>>> import numpy as np
>>> np.set_printoptions(precision=2, suppress=True, linewidth=120, sign=" ")
>>> def rnd(a):
...     return np.round(a, 2) + 0
... 
>>> E = np.load("case15.npy")
>>> E
array([[ 0.,  2.,  1.,  1.,  0.],
       [ 2.,  0.,  0.,  0.,  0.],
       [ 1.,  0.,  0.,  0.,  0.],
       [ 1.,  0.,  0.,  0.,  0.],
       [ 0.,  0.,  0.,  0.,  0.]])
>>> # rank 2
>>> rng = np.random.default_rng(77989)
>>> out = E + rng.integers(-2, 3, (5, 2)) @ rng.integers(-2, 3, (2, 5))
>>> print(out)
[[-4.  4.  3. -3.  4.]
 [ 2.  2.  0.  8. -4.]
 [-1.  3.  1.  6. -2.]
 [ 5. -3. -2.  0. -2.]
 [ 4. -3. -2.  0. -2.]]
>>> rnd(np.linalg.svd(out - E, compute_uv=False))
array([ 12.46,  10.23,   0.  ,   0.  ,   0.  ])
>>> x = np.array([1, 2, 1, 3, 1])
>>> h = np.maximum(E @ x, 0)
>>> rnd(np.tanh(E @ x))
array([ 1.  ,  0.96,  0.76,  0.76,  0.  ])
>>> print(h)
[ 8.  2.  1.  1.  0.]
>>> np.maximum(E @ x, 0) - np.maximum(-E @ x, 0)
array([ 8.,  2.,  1.,  1.,  0.])
>>> np.maximum(E @ (3 * x), 0)
array([ 24.,   6.,   3.,   3.,   0.])
>>> t = np.sort(rng.uniform(-2, 2, 13))
>>> A = np.c_[t, t ** 2, t ** 3] @ np.array([[1, 3, 3], [1, 1, 1], [2, 3, 0]])
>>> rnd(A)
array([[-11.  , -20.98,  -2.13],
       [-10.01, -19.29,  -2.17],
       [ -1.37,  -3.71,  -1.83],
       [ -1.37,  -3.69,  -1.83],
       [ -0.03,  -0.09,  -0.09],
       [  0.38,   0.94,   0.88],
       [  0.38,   0.94,   0.88],
       [  1.52,   3.02,   2.28],
       [  2.01,   3.84,   2.7 ],
       [  3.7 ,   6.53,   3.83],
       [  7.09,  11.73,   5.47],
       [  7.89,  12.95,   5.79],
       [ 15.5 ,  24.35,   8.3 ]])
>>> idx = A[:, 2] > np.median(A[:, 2])
>>> r0 = A[idx].mean(axis=0) - A[~idx].mean(axis=0)
>>> rnd(r0)
array([  9.57,  16.96,   5.63])
>>> np.argsort(-np.abs(r0).round(6), kind="stable")
array([ 1,  0,  2])
>>> idx.astype(int)
array([ 0,  0,  0,  0,  0,  0,  0,  1,  1,  1,  1,  1,  1])
>>> (((A - A.mean(axis=0)) @ r0 > 0) == idx).mean()
np.float64(1.0)
>>> ((A - A.mean(axis=0)) @ r0 > 0).astype(int)
array([ 0,  0,  0,  0,  0,  0,  0,  1,  1,  1,  1,  1,  1])
>>> J = np.arange(15).reshape(5, 3) + 2
>>> J
array([[  2,   3,   4],
       [  5,   6,   7],
       [  8,   9,  10],
       [ 11,  12,  13],
       [ 14,  15,  16]])
>>> U, s, VT = np.linalg.svd(J)
>>> vecs = VT[:(s > 1e-8).sum()]
>>> x = J[0] + -1 * J[2] + rng.integers(2) * np.eye(3)[0]
>>> x
array([-6., -6., -6.])
>>> rnd(np.diag(vecs.T @ vecs))
array([ 0.83,  0.33,  0.83])
>>> rnd(np.linalg.norm(x - vecs.T @ vecs @ x))
np.float64(0.0)
>>> r = np.linalg.matrix_rank(J)
>>> r
np.int64(2)
>>> N = np.linalg.svd(J)[2][r:].T
>>> [int(np.linalg.matrix_rank(np.delete(J, i, axis=0))) for i in range(5)]
[2, 2, 2, 2, 2]
>>> rnd(N[:, 0] / N[np.abs(N[:, 0]).round(6).argmax(), 0])
array([-0.5,  1. , -0.5])
>>> N.shape
(3, 1)
>>> np.linalg.matrix_rank(J.T @ J), np.linalg.matrix_rank(J @ J.T)
(np.int64(2), np.int64(2))
>>> [int(np.linalg.matrix_rank(J[:, :j + 1])) for j in range(3)]
[1, 2, 2]
>>> rnd(J @ N)
array([[ 0.],
       [ 0.],
       [ 0.],
       [ 0.],
       [ 0.]])
>>> K = np.array([[0.3, 0.0, -2.0, -3.0],
...     [-1.0, -2.7, -2.0, 3.0],
...     [-2.0, 0.0, -2.7, 1.0],
...     [0.0, 0.0, -2.0, -2.7]])
>>> vals, vecs = np.linalg.eig(K)
>>> K @ vecs[:, 0] - vals[0] * vecs[:, 0]
array([ 0.,  0.,  0.,  0.])
>>> rnd(np.prod(vals))
np.float64(-4.28)
>>> print(rnd(np.sort(np.linalg.eigvals(np.linalg.inv(K)))))
[-0.78 -0.37 -0.24  3.33]
>>> rnd(np.sort(np.linalg.eigvals(K.T)))
array([-4.11, -2.7 , -1.29,  0.3 ])
>>> rnd(vals)
array([-2.7 , -4.11,  0.3 , -1.29])
>>> out = K / np.sqrt((K ** 2).mean(axis=1, keepdims=True))
>>> print(rnd(np.linalg.norm(out, axis=1)))
[ 2.  2.  2.  2.]
>>> print(np.linalg.matrix_rank(K - K.mean(axis=1, keepdims=True)))
3
>>> gram = K.T @ K
>>> rnd(np.linalg.svd(K, compute_uv=False) ** 2)
array([ 31.02,  23.42,   3.51,   0.01])
>>> np.allclose(gram, gram.T)
True
>>> print(rnd(np.linalg.eigvalsh(gram)[::-1]))
[ 31.02  23.42   3.51   0.01]
>>> rnd(gram)
array([[ 5.09,  2.7 ,  6.8 , -5.9 ],
       [ 2.7 ,  7.29,  5.4 , -8.1 ],
       [ 6.8 ,  5.4 , 19.29,  2.7 ],
       [-5.9 , -8.1 ,  2.7 , 26.29]])
>>> print(rnd(np.diag(gram)))
[  5.09   7.29  19.29  26.29]
>>> out = K + rng.integers(-2, 3, (4, 3)) @ rng.integers(-2, 3, (3, 4))
>>> print(out)
[[ -1.7  -4.   -7.  -10. ]
 [  3.   -2.7   3.    8. ]
 [ -5.   -1.   -3.7   1. ]
 [ -4.    0.   -7.   -7.7]]
>>> np.linalg.matrix_rank(out - K, tol=1e-8)
np.int64(3)
>>> out - K
array([[-2., -4., -5., -7.],
       [ 4.,  0.,  5.,  5.],
       [-3., -1., -1.,  0.],
       [-4.,  0., -5., -5.]])
>>> arr = np.load("run14.npy")
>>> arr
array([[-1.,  1.,  1.,  1.,  1.],
       [ 1., -1.,  1.,  1.,  1.],
       [ 1.,  1., -1.,  1.,  1.],
       [ 1.,  1.,  1., -1.,  1.],
       [ 1.,  1.,  1.,  1., -1.]])
>>> print(arr @ arr)
[[ 5.  1.  1.  1.  1.]
 [ 1.  5.  1.  1.  1.]
 [ 1.  1.  5.  1.  1.]
 [ 1.  1.  1.  5.  1.]
 [ 1.  1.  1.  1.  5.]]
>>> rnd(np.linalg.matrix_power(arr, 3))
array([[-1.,  7.,  7.,  7.,  7.],
       [ 7., -1.,  7.,  7.,  7.],
       [ 7.,  7., -1.,  7.,  7.],
       [ 7.,  7.,  7., -1.,  7.],
       [ 7.,  7.,  7.,  7., -1.]])
>>> arr.inv()
Traceback (most recent call last):
  File "<python-input-67>", line 1, in <module>
    arr.inv()
    ^^^^^^^
AttributeError: 'numpy.ndarray' object has no attribute 'inv'
>>> rnd(np.linalg.det(arr))
np.float64(48.0)
>>> np.trace(arr)
np.float64(-5.0)
>>> (arr + arr.T) / 2
array([[-1.,  1.,  1.,  1.,  1.],
       [ 1., -1.,  1.,  1.,  1.],
       [ 1.,  1., -1.,  1.,  1.],
       [ 1.,  1.,  1., -1.,  1.],
       [ 1.,  1.,  1.,  1., -1.]])
>>> rnd(np.sort(np.abs(np.linalg.eigvals(arr))))
array([ 2.,  2.,  2.,  2.,  3.])
>>> np.allclose(arr @ arr.T, arr.T @ arr)
True
>>> vals, vecs = np.linalg.eigh(arr)
>>> x = np.array([2, 3, 2, -3, -1])
>>> rnd(x @ arr @ x / (x @ x)), vals[0], vals[-1]
(np.float64(-1.67), np.float64(-2.0), np.float64(3.0))
>>> rnd(np.linalg.eigvalsh(arr[1:, 1:]))
array([-2., -2., -2.,  2.])
>>> data = np.load("dump.npy")
>>> data
array([[ 6.  ,  3.99,  2.15,  1.97],
       [ 0.03, -0.02, -0.02,  0.07],
       [-6.04, -4.  , -1.91, -1.95],
       [ 6.  ,  4.  ,  2.13,  2.01]])
>>> def softmax(z):
...     e = np.exp(z - z.max(axis=-1, keepdims=True))
...     return e / e.sum(axis=-1, keepdims=True)
... 
>>> rnd(softmax(data[3]))
array([ 0.85,  0.12,  0.02,  0.02])
>>> rnd(softmax(data).sum(axis=1))
array([ 1.,  1.,  1.,  1.])
>>> S = data @ data.T / np.sqrt(4)
>>> rnd(softmax(S))
array([[ 0.49,  0.  ,  0.  ,  0.51],
       [ 0.27,  0.24,  0.22,  0.27],
       [ 0.  ,  0.  ,  1.  ,  0.  ],
       [ 0.49,  0.  ,  0.  ,  0.51]])
>>> softmax(S).round(6).argmax(axis=1)
array([ 3,  3,  2,  3])
>>> gram = data.T @ data
>>> np.linalg.matrix_rank(gram)
np.int64(4)
>>> rnd(gram)
array([[ 108.48,   72.1 ,   37.22,   35.66],
       [  72.1 ,   47.92,   24.74,   23.7 ],
       [  37.22,   24.74,   12.81,   12.24],
       [  35.66,   23.7 ,   12.24,   11.73]])
>>> print(rnd(np.diag(gram)))
[ 108.48   47.92   12.81   11.73]
>>> rnd(np.abs(np.linalg.svd(data)[2][-1]))
array([ 0.56,  0.75,  0.14,  0.34])
>>> round(np.log10(np.linalg.cond(data)))
3
>>> np.linalg.cond(data) > 100
np.True_
>>> [round(float(x), 2) for x in np.linalg.svd(data, compute_uv=False)[:3]]
[13.45, 0.19, 0.08]
>>> P = np.triu(np.array([[4, -1, 1, -3], [-1, 3, 1, 1], [-3, -3, 1, -2], [-2, 2, 4, 5]]), 1) + np.eye(4)
>>> out = P @ data @ np.linalg.inv(P)
>>> rnd(out)
array([[-18.07, -30.06,  42.  ,  53.77],
       [ -0.01,  -0.03,   0.24,   0.61],
       [-18.04, -30.04,  41.91,  53.77],
       [  6.  ,  10.  , -13.87, -17.73]])
>>> rnd(np.poly(out))
array([ 1.  , -6.08,  1.48,  0.08,  0.  ])
>>> print(rnd(np.linalg.det(out)))
0.0
>>> out = np.array([[0, -3, 0], [3, -1, 3]])
>>> cent = np.kron(out, data)
>>> rnd(np.linalg.norm(cent, 2)), rnd(np.linalg.norm(out, 2) * np.linalg.norm(data, 2))
(np.float64(59.89), np.float64(59.89))
>>> print(cent.shape)
(8, 12)
>>> np.linalg.matrix_rank(cent)
np.int64(8)
>>> feats = np.loadtxt("block18.csv", delimiter=",")
>>> rnd(feats)
array([[ 0.53, -0.3 ,  0.79],
       [ 0.84,  0.33, -0.43],
       [ 0.13, -0.89, -0.43]])
>>> rnd(softmax(feats[1]))
array([ 0.53,  0.32,  0.15])
>>> rnd(softmax(feats[1] + 2))
array([ 0.53,  0.32,  0.15])
>>> rnd(softmax(10 * feats[1]))
array([ 0.99,  0.01,  0.  ])
>>> S = feats @ feats.T / np.sqrt(3)
>>> rnd(softmax(S))
array([[ 0.47,  0.26,  0.26],
       [ 0.26,  0.47,  0.26],
       [ 0.26,  0.26,  0.47]])
>>> rnd(softmax(S + np.triu(np.full(S.shape, -np.inf), 1)))
array([[ 1.  ,  0.  ,  0.  ],
       [ 0.36,  0.64,  0.  ],
       [ 0.26,  0.26,  0.47]])
>>> print(softmax(S).round(6).argmax(axis=1))
[ 0  1  2]
